$ ipython --no-banner

In [1]: import numpy as np

In [2]: np.set_printoptions(precision=4, suppress=True, linewidth=100)

In [3]: def tidy(a):
   ...:     return np.round(a, 4) + 0
   ...: 

In [4]: M = np.loadtxt("mat.csv", delimiter=",")

In [5]: M
Out[5]: 
array([[ 1.,  1.,  1.,  1.,  1.,  1.,  1.,  1.],
       [ 1.,  1., -1., -1., -1., -1.,  1.,  1.],
       [ 1.,  1., -1., -1.,  1.,  1., -1., -1.],
       [ 1., -1., -1.,  1., -1.,  1.,  1., -1.],
       [ 1., -1.,  1., -1., -1.,  1., -1.,  1.],
       [ 1., -1., -1.,  1.,  1., -1., -1.,  1.]])

In [6]: B = M / np.linalg.norm(M, axis=1, keepdims=True)

In [7]: G = B @ B.T

In [8]: tidy(G)
Out[8]: 
array([[1., 0., 0., 0., 0., 0.],
       [0., 1., 0., 0., 0., 0.],
       [0., 0., 1., 0., 0., 0.],
       [0., 0., 0., 1., 0., 0.],
       [0., 0., 0., 0., 1., 0.],
       [0., 0., 0., 0., 0., 1.]])

In [9]: (G - 2 * np.eye(6)).round(6).argmax(axis=1)
Out[9]: array([1, 0, 0, 0, 0, 0])

In [10]: np.argwhere(np.triu(np.abs(G) > 0.95, 1))
Out[10]: array([], shape=(0, 2), dtype=int64)

In [11]: left, s, VT = np.linalg.svd(M, full_matrices=False)

In [12]: tidy(s)
Out[12]: array([2.8284, 2.8284, 2.8284, 2.8284, 2.8284, 2.8284])

In [13]: tidy(np.sqrt((s ** 2).sum())), tidy(np.linalg.norm(M))
Out[13]: (np.float64(6.9282), np.float64(6.9282))

In [14]: M.reshape(2, -1)
Out[14]: 
array([[ 1.,  1.,  1.,  1.,  1.,  1.,  1.,  1.,  1.,  1., -1., -1., -1., -1.,  1.,  1.,  1.,  1.,
        -1., -1.,  1.,  1., -1., -1.],
       [ 1., -1., -1.,  1., -1.,  1.,  1., -1.,  1., -1.,  1., -1., -1.,  1., -1.,  1.,  1., -1.,
        -1.,  1.,  1., -1., -1.,  1.]])

In [15]: M.reshape(-1, 2)
Out[15]: 
array([[ 1.,  1.],
       [ 1.,  1.],
       [ 1.,  1.],
       [ 1.,  1.],
       [ 1.,  1.],
       [-1., -1.],
       [-1., -1.],
       [ 1.,  1.],
       [ 1.,  1.],
       [-1., -1.],
       [ 1.,  1.],
       [-1., -1.],
       [ 1., -1.],
       [-1.,  1.],
       [-1.,  1.],
       [ 1., -1.],
       [ 1., -1.],
       [ 1., -1.],
       [-1.,  1.],
       [-1.,  1.],
       [ 1., -1.],
       [-1.,  1.],
       [ 1., -1.],
       [-1.,  1.]])

In [16]: blk = M.reshape(6, 2, -1)

In [17]: blk.transpose(1, 0, 2)
Out[17]: 
array([[[ 1.,  1.,  1.,  1.],
        [ 1.,  1., -1., -1.],
        [ 1.,  1., -1., -1.],
        [ 1., -1., -1.,  1.],
        [ 1., -1.,  1., -1.],
        [ 1., -1., -1.,  1.]],

       [[ 1.,  1.,  1.,  1.],
        [-1., -1.,  1.,  1.],
        [ 1.,  1., -1., -1.],
        [-1.,  1.,  1., -1.],
        [-1.,  1., -1.,  1.],
        [ 1., -1., -1.,  1.]]])

In [18]: np.einsum("ihd,ihd->ih", blk, blk)
Out[18]: 
array([[4., 4.],
       [4., 4.],
       [4., 4.],
       [4., 4.],
       [4., 4.],
       [4., 4.]])
